>>> import numpy as np
>>> np.set_printoptions(precision=2, suppress=True, linewidth=120, floatmode="fixed")
>>> rd = lambda a: np.round(a, 2) + 0
>>> arr = np.load("out17.npy")
>>> rd(arr)
array([[0.12, 0.00, 0.12, 0.12, 0.00, 0.12, 0.12, 0.00, 0.00, 0.12, 0.00, 0.00, 0.12, 0.12],
       [0.00, 0.33, 0.00, 0.17, 0.17, 0.17, 0.00, 0.00, 0.00, 0.17, 0.00, 0.00, 0.00, 0.00],
       [0.00, 0.14, 0.14, 0.00, 0.00, 0.00, 0.14, 0.00, 0.14, 0.14, 0.00, 0.14, 0.00, 0.14],
       [0.12, 0.12, 0.12, 0.12, 0.00, 0.12, 0.00, 0.00, 0.12, 0.00, 0.12, 0.12, 0.00, 0.00],
       [0.12, 0.00, 0.00, 0.12, 0.25, 0.12, 0.00, 0.00, 0.12, 0.00, 0.00, 0.12, 0.00, 0.12],
       [0.12, 0.00, 0.00, 0.12, 0.00, 0.12, 0.12, 0.00, 0.00, 0.12, 0.12, 0.12, 0.12, 0.00],
       [0.00, 0.00, 0.17, 0.17, 0.00, 0.00, 0.33, 0.00, 0.17, 0.00, 0.17, 0.00, 0.00, 0.00],
       [0.12, 0.12, 0.12, 0.12, 0.00, 0.00, 0.00, 0.25, 0.00, 0.00, 0.00, 0.00, 0.12, 0.12],
       [0.00, 0.00, 0.00, 0.00, 0.00, 0.00, 0.33, 0.33, 0.33, 0.00, 0.00, 0.00, 0.00, 0.00],
       [0.00, 0.00, 0.00, 0.00, 0.00, 0.00, 0.00, 0.00, 0.33, 0.33, 0.00, 0.00, 0.33, 0.00],
       [0.17, 0.00, 0.00, 0.00, 0.00, 0.17, 0.00, 0.17, 0.17, 0.00, 0.17, 0.17, 0.00, 0.00],
       [0.00, 0.25, 0.00, 0.25, 0.00, 0.00, 0.00, 0.00, 0.25, 0.00, 0.00, 0.25, 0.00, 0.00],
       [0.00, 0.17, 0.17, 0.00, 0.00, 0.00, 0.00, 0.00, 0.17, 0.17, 0.00, 0.17, 0.17, 0.00],
       [0.00, 0.00, 0.00, 0.00, 0.00, 0.00, 0.25, 0.00, 0.25, 0.00, 0.00, 0.00, 0.00, 0.50]])
>>> rd(arr.sum(axis=1))
array([1.00, 1.00, 1.00, 1.00, 1.00, 1.00, 1.00, 1.00, 1.00, 1.00, 1.00, 1.00, 1.00, 1.00])
>>> p = np.eye(14)[3]
>>> for _ in range(7):
...     p = p @ arr
...     print(p.round(2))
... 
[0.12 0.12 0.12 0.12 0.00 0.12 0.00 0.00 0.12 0.00 0.12 0.12 0.00 0.00]
[0.07 0.11 0.05 0.10 0.02 0.09 0.09 0.06 0.13 0.07 0.05 0.10 0.03 0.03]
[0.05 0.09 0.06 0.10 0.02 0.06 0.11 0.07 0.15 0.07 0.05 0.07 0.06 0.04]
[0.05 0.09 0.06 0.09 0.02 0.05 0.12 0.07 0.16 0.07 0.05 0.07 0.06 0.05]
[0.04 0.08 0.06 0.09 0.02 0.05 0.13 0.08 0.17 0.07 0.05 0.06 0.05 0.05]
[0.04 0.08 0.07 0.09 0.02 0.05 0.13 0.08 0.17 0.07 0.05 0.06 0.05 0.05]
[0.04 0.08 0.07 0.09 0.02 0.05 0.13 0.08 0.17 0.07 0.05 0.06 0.05 0.05]
>>> x = np.array([1, 1, 2, 1, 1, 1, 1, 0, 1, 2, 0, 0, 0, 2])
>>> np.sign((arr @ x).round(6))
array([1.00, 1.00, 1.00, 1.00, 1.00, 1.00, 1.00, 1.00, 1.00, 1.00, 1.00, 1.00, 1.00, 1.00])
>>> rd(arr @ np.ones(14))
array([1.00, 1.00, 1.00, 1.00, 1.00, 1.00, 1.00, 1.00, 1.00, 1.00, 1.00, 1.00, 1.00, 1.00])
>>> rd(arr @ x)
array([1.25, 1.17, 1.29, 0.88, 1.00, 0.75, 1.00, 0.88, 0.67, 1.00, 0.50, 0.75, 1.00, 1.50])
>>> rd((arr * x).sum(axis=1))
array([1.25, 1.17, 1.29, 0.88, 1.00, 0.75, 1.00, 0.88, 0.67, 1.00, 0.50, 0.75, 1.00, 1.50])
>>> feats = np.load("mat.npy")
>>> feats
array([[ 8.00, 12.00,  6.00,  9.00, 15.00],
       [12.00, 15.00,  8.00, 12.00, 20.00],
       [ 6.00,  8.00,  3.00,  6.00, 10.00],
       [ 9.00, 12.00,  6.00,  8.00, 15.00],
       [15.00, 20.00, 10.00, 15.00, 24.00]])
>>> rd(np.abs(np.linalg.svd(feats)[2][-1]))
array([0.93, 0.21, 0.10, 0.15, 0.26])
>>> np.argsort(-np.linalg.norm(feats, axis=0).round(6), kind="stable")[:3]
array([4, 1, 0])
>>> np.linalg.matrix_rank(feats, rtol=0.1)
np.int64(1)
>>> np.linalg.cond(feats) > 100
np.False_
>>> ang = np.radians(30)
>>> R = np.eye(5)
>>> R[2, 2] = R[3, 3] = np.cos(ang)
>>> R[2, 3], R[3, 2] = -np.sin(ang), np.sin(ang)
>>> rd(R)
array([[ 1.00,  0.00,  0.00,  0.00,  0.00],
       [ 0.00,  1.00,  0.00,  0.00,  0.00],
       [ 0.00,  0.00,  0.87, -0.50,  0.00],
       [ 0.00,  0.00,  0.50,  0.87,  0.00],
       [ 0.00,  0.00,  0.00,  0.00,  1.00]])
>>> out = feats @ R.T
>>> np.allclose(feats @ feats.T, out @ out.T)
True
>>> rd(out)
array([[ 8.00, 12.00,  0.70, 10.79, 15.00],
       [12.00, 15.00,  0.93, 14.39, 20.00],
       [ 6.00,  8.00, -0.40,  6.70, 10.00],
       [ 9.00, 12.00,  1.20,  9.93, 15.00],
       [15.00, 20.00,  1.16, 17.99, 24.00]])
>>> rd(np.linalg.det(R)), rd(np.trace(R))
(np.float64(1.0), np.float64(4.73))
>>> F = np.loadtxt("sample3.csv", delimiter=",")
>>> F
array([[-1.00, -1.00,  0.00,  0.00,  0.00,  0.00,  0.00,  0.00,  0.00],
       [-1.00, -1.00, -1.00,  0.00,  0.00,  0.00,  0.00,  0.00,  0.00],
       [ 0.00, -1.00,  0.00, -1.00,  0.00,  0.00,  0.00,  0.00,  0.00],
       [ 0.00,  0.00, -1.00, -1.00, -1.00,  0.00,  0.00,  0.00,  0.00],
       [ 0.00,  0.00,  0.00, -1.00, -1.00, -1.00,  0.00,  0.00,  0.00],
       [ 0.00,  0.00,  0.00,  0.00, -1.00,  2.00, -1.00,  0.00,  0.00],
       [ 0.00,  0.00,  0.00,  0.00,  0.00, -1.00,  1.00, -1.00,  0.00],
       [ 0.00,  0.00,  0.00,  0.00,  0.00,  0.00, -1.00,  0.00, -1.00],
       [ 0.00,  0.00,  0.00,  0.00,  0.00,  0.00,  0.00, -1.00,  0.00]])
>>> x = np.array([1, -3, -6, -5, -9, -9, 8, -7, 6])
>>> y = F @ x
>>> coef, lr = np.zeros(9), 1 / np.linalg.norm(F, 2) ** 2
>>> for i in range(40):
...     coef -= lr * F.T @ (F @ coef - y)
...     if i % 10 == 0: print(i, round(np.linalg.norm(F @ coef - y), 2))
... 
0 13.38
10 0.93
20 0.59
30 0.55
>>> rd(np.linalg.cond(F))
np.float64(24.1)
>>> q, R = np.linalg.qr(F)
>>> q.shape, R.shape
((9, 9), (9, 9))
>>> rd(abs(R[0, 0])), rd(np.linalg.norm(F[:, 0]))
(np.float64(1.41), np.float64(1.41))
>>> np.trace(q @ q.T)
np.float64(9.0)
>>> rd(q @ R)
array([[-1.00, -1.00,  0.00,  0.00,  0.00,  0.00,  0.00,  0.00,  0.00],
       [-1.00, -1.00, -1.00,  0.00,  0.00,  0.00,  0.00,  0.00,  0.00],
       [ 0.00, -1.00,  0.00, -1.00,  0.00,  0.00,  0.00,  0.00,  0.00],
       [ 0.00,  0.00, -1.00, -1.00, -1.00,  0.00,  0.00,  0.00,  0.00],
       [ 0.00,  0.00,  0.00, -1.00, -1.00, -1.00,  0.00,  0.00,  0.00],
       [ 0.00,  0.00,  0.00,  0.00, -1.00,  2.00, -1.00,  0.00,  0.00],
       [ 0.00,  0.00,  0.00,  0.00,  0.00, -1.00,  1.00, -1.00,  0.00],
       [ 0.00,  0.00,  0.00,  0.00,  0.00,  0.00, -1.00,  0.00, -1.00],
       [ 0.00,  0.00,  0.00,  0.00,  0.00,  0.00,  0.00, -1.00,  0.00]])
>>> rd(R)
array([[ 1.41,  1.41,  0.71,  0.00,  0.00,  0.00,  0.00,  0.00,  0.00],
       [ 0.00, -1.00,  0.00, -1.00,  0.00,  0.00,  0.00,  0.00,  0.00],
       [ 0.00,  0.00,  1.22,  0.82,  0.82,  0.00,  0.00,  0.00,  0.00],
       [ 0.00,  0.00,  0.00,  1.15,  1.15,  0.87,  0.00,  0.00,  0.00],
       [ 0.00,  0.00,  0.00,  0.00, -1.00,  2.00, -1.00,  0.00,  0.00],
       [ 0.00,  0.00,  0.00,  0.00,  0.00,  1.12, -0.89,  0.89,  0.00],
       [ 0.00,  0.00,  0.00,  0.00,  0.00,  0.00, -1.10,  0.18, -0.91],
       [ 0.00,  0.00,  0.00,  0.00,  0.00,  0.00,  0.00,  1.08,  0.15],
       [ 0.00,  0.00,  0.00,  0.00,  0.00,  0.00,  0.00,  0.00,  0.38]])
>>> rd((R - R.T) / 2)
array([[ 0.00,  0.71,  0.35,  0.00,  0.00,  0.00,  0.00,  0.00,  0.00],
       [-0.71,  0.00,  0.00, -0.50,  0.00,  0.00,  0.00,  0.00,  0.00],
       [-0.35,  0.00,  0.00,  0.41,  0.41,  0.00,  0.00,  0.00,  0.00],
       [ 0.00,  0.50, -0.41,  0.00,  0.58,  0.43,  0.00,  0.00,  0.00],
       [ 0.00,  0.00, -0.41, -0.58,  0.00,  1.00, -0.50,  0.00,  0.00],
       [ 0.00,  0.00,  0.00, -0.43, -1.00,  0.00, -0.45,  0.45,  0.00],
       [ 0.00,  0.00,  0.00,  0.00,  0.50,  0.45,  0.00,  0.09, -0.46],
       [ 0.00,  0.00,  0.00,  0.00,  0.00, -0.45, -0.09,  0.00,  0.08],
       [ 0.00,  0.00,  0.00,  0.00,  0.00,  0.00,  0.46, -0.08,  0.00]])
>>> np.allclose(R @ R.T, R.T @ R)
False
>>> rd(np.sort(np.abs(np.linalg.eigvals(R))))
array([0.38, 1.00, 1.00, 1.08, 1.10, 1.12, 1.15, 1.22, 1.41])
>>> M = np.minimum.outer(np.arange(1, 14), np.arange(1, 14)) * -2
>>> M
array([[ -2,  -2,  -2,  -2,  -2,  -2,  -2,  -2,  -2,  -2,  -2,  -2,  -2],
       [ -2,  -4,  -4,  -4,  -4,  -4,  -4,  -4,  -4,  -4,  -4,  -4,  -4],
       [ -2,  -4,  -6,  -6,  -6,  -6,  -6,  -6,  -6,  -6,  -6,  -6,  -6],
       [ -2,  -4,  -6,  -8,  -8,  -8,  -8,  -8,  -8,  -8,  -8,  -8,  -8],
       [ -2,  -4,  -6,  -8, -10, -10, -10, -10, -10, -10, -10, -10, -10],
       [ -2,  -4,  -6,  -8, -10, -12, -12, -12, -12, -12, -12, -12, -12],
       [ -2,  -4,  -6,  -8, -10, -12, -14, -14, -14, -14, -14, -14, -14],
       [ -2,  -4,  -6,  -8, -10, -12, -14, -16, -16, -16, -16, -16, -16],
       [ -2,  -4,  -6,  -8, -10, -12, -14, -16, -18, -18, -18, -18, -18],
       [ -2,  -4,  -6,  -8, -10, -12, -14, -16, -18, -20, -20, -20, -20],
       [ -2,  -4,  -6,  -8, -10, -12, -14, -16, -18, -20, -22, -22, -22],
       [ -2,  -4,  -6,  -8, -10, -12, -14, -16, -18, -20, -22, -24, -24],
       [ -2,  -4,  -6,  -8, -10, -12, -14, -16, -18, -20, -22, -24, -26]])
>>> # symmetric
>>> rd(np.linalg.eigvalsh(M).min())
np.float64(-147.89)
>>> np.all(np.linalg.eigvalsh(M) > 0)
np.False_
>>> x = np.array([-2, -1, 2, -2, 1, -2, 1, 0, 2, -2, -1, -2, 3])
>>> h1 = np.maximum(M @ x, 0)
>>> h1
array([ 6,  8,  8, 12, 12, 14, 12, 12, 12, 16, 16, 14,  8])
>>> rd(np.tanh(M @ x))
array([1.00, 1.00, 1.00, 1.00, 1.00, 1.00, 1.00, 1.00, 1.00, 1.00, 1.00, 1.00, 1.00])
>>> C2 = M.T @ M
>>> rd(np.linalg.eigvalsh(C2)[::-1])
array([21872.36,   274.95,    36.95,    10.16,     4.00,     1.97,     1.13,     0.73,     0.51,     0.39,     0.32,
           0.28,     0.26])
>>> np.diag(C2)
array([  52,  196,  416,  696, 1020, 1372, 1736, 2096, 2436, 2740, 2992, 3176, 3276])
>>> rd(np.linalg.svd(M, compute_uv=False) ** 2)
array([21872.36,   274.95,    36.95,    10.16,     4.00,     1.97,     1.13,     0.73,     0.51,     0.39,     0.32,
           0.28,     0.26])
>>> np.linalg.matrix_rank(C2)
np.int64(13)
>>> J = np.array([[1.5, 0.7, -0.8, 0.7, -0.3, 0.1],
...     [-0.6, -1.6, 1.0, -0.7, -0.4, 0.8],
...     [0.6, -0.8, 1.2, -2.2, -0.4, 0.8],
...     [-0.2, 1.5, 1.9, 0.7, 0.4, -0.6],
...     [-2.4, -0.5, 0.5, -0.8, 1.9, 0.4],
...     [0.7, -0.6, -2.3, -0.5, 0.9, 0.8],
...     [-0.9, -1.5, -0.3, -1.1, 0.4, -0.3],
...     [-1.6, 1.8, -1.0, 0.3, 1.1, 0.3]])
>>> rng = np.random.default_rng(21033)
>>> J[3] = J[1] + 0.3 * rng.normal(size=6)
>>> rd(J)
array([[ 1.50,  0.70, -0.80,  0.70, -0.30,  0.10],
       [-0.60, -1.60,  1.00, -0.70, -0.40,  0.80],
       [ 0.60, -0.80,  1.20, -2.20, -0.40,  0.80],
       [-0.90, -1.70,  1.10, -0.87, -0.15,  1.02],
       [-2.40, -0.50,  0.50, -0.80,  1.90,  0.40],
       [ 0.70, -0.60, -2.30, -0.50,  0.90,  0.80],
       [-0.90, -1.50, -0.30, -1.10,  0.40, -0.30],
       [-1.60,  1.80, -1.00,  0.30,  1.10,  0.30]])
>>> evals, evecs = np.linalg.eigh(feats)
>>> rd(np.linalg.eigvalsh(feats + 2 * np.eye(5)))
array([ 1.00,  1.00,  1.00,  1.00, 64.00])
>>> rd(evecs.T @ evecs)
array([[1.00, 0.00, 0.00, 0.00, 0.00],
       [0.00, 1.00, 0.00, 0.00, 0.00],
       [0.00, 0.00, 1.00, 0.00, 0.00],
       [0.00, 0.00, 0.00, 1.00, 0.00],
       [0.00, 0.00, 0.00, 0.00, 1.00]])
>>> (evals > 1e-8).sum(), (evals < -1e-8).sum()
(np.int64(1), np.int64(4))
>>> rd(evals)
array([-1.00, -1.00, -1.00, -1.00, 62.00])
>>> rd(evecs @ np.diag(evals) @ evecs.T)
array([[ 8.00, 12.00,  6.00,  9.00, 15.00],
       [12.00, 15.00,  8.00, 12.00, 20.00],
       [ 6.00,  8.00,  3.00,  6.00, 10.00],
       [ 9.00, 12.00,  6.00,  8.00, 15.00],
       [15.00, 20.00, 10.00, 15.00, 24.00]])
>>> evals.sum(), np.trace(feats)
(np.float64(58.0), np.float64(58.0))
>>> rd(np.linalg.svd(feats, compute_uv=False))
array([62.00,  1.00,  1.00,  1.00,  1.00])
>>> np.abs(evecs[:, -1]).round(6).argmax()
np.int64(4)
>>> out = np.array([[2, -1], [1, -1], [0, -3], [2, 2], [-3, 3], [-1, -2]])
>>> rd(np.einsum("ij,ij->i", J, J))
array([ 3.97,  5.21,  8.08,  6.71, 10.67,  7.84,  4.61,  8.19])
>>> np.linalg.matrix_rank(np.vstack([J, out.T]))
np.int64(6)
>>> np.linalg.matrix_rank(J @ out)
np.int64(2)
>>> w1 = np.array([[4, 2, 1], [3, 4, 1], [0, 3, 1], [4, 1, 0], [5, 4, 2], [2, 5, 4]])
>>> coef = np.array([1, 3, 0])
>>> hid = np.maximum(J @ w1 + coef, 0)
>>> (hid > 0).astype(int)
array([[1, 1, 1],
       [0, 1, 1],
       [0, 1, 1],
       [0, 1, 1],
       [0, 1, 1],
       [1, 1, 1],
       [0, 0, 0],
       [1, 1, 1]])
>>> np.linalg.matrix_rank(hid)
np.int64(3)
>>> rd((hid > 0).mean(axis=0))
array([0.38, 0.88, 0.88])
>>> rd(hid)
array([[10.60,  6.40,  1.20],
       [ 0.00,  0.10,  1.20],
       [ 0.00,  4.80,  3.40],
       [ 0.00,  1.28,  2.25],
       [ 0.00,  6.50,  3.00],
       [ 6.10,  2.20,  2.80],
       [ 0.00,  0.00,  0.00],
       [ 7.30, 10.20,  2.60]])
>>> W2 = np.array([[2, 1, 3], [0, 3, 2], [3, 5, 4]])
>>> (hid @ W2).round(6).argmax(axis=1)
array([2, 1, 1, 1, 1, 2, 0, 2])
>>> labels = rng.permutation(3)
>>> out = hid[:, labels] * rng.choice([-1, 1], 3)
>>> rd(out)
array([[ 6.40, 10.60, -1.20],
       [ 0.10,  0.00, -1.20],
       [ 4.80,  0.00, -3.40],
       [ 1.28,  0.00, -2.25],
       [ 6.50,  0.00, -3.00],
       [ 2.20,  6.10, -2.80],
       [ 0.00,  0.00,  0.00],
       [10.20,  7.30, -2.60]])
>>> left, _, Vt = np.linalg.svd(hid.T @ out)
>>> labels
array([1, 0, 2])
>>> rd(np.linalg.lstsq(hid, out)[0])
array([[ 0.00,  1.00,  0.00],
       [ 1.00,  0.00,  0.00],
       [ 0.00,  0.00, -1.00]])
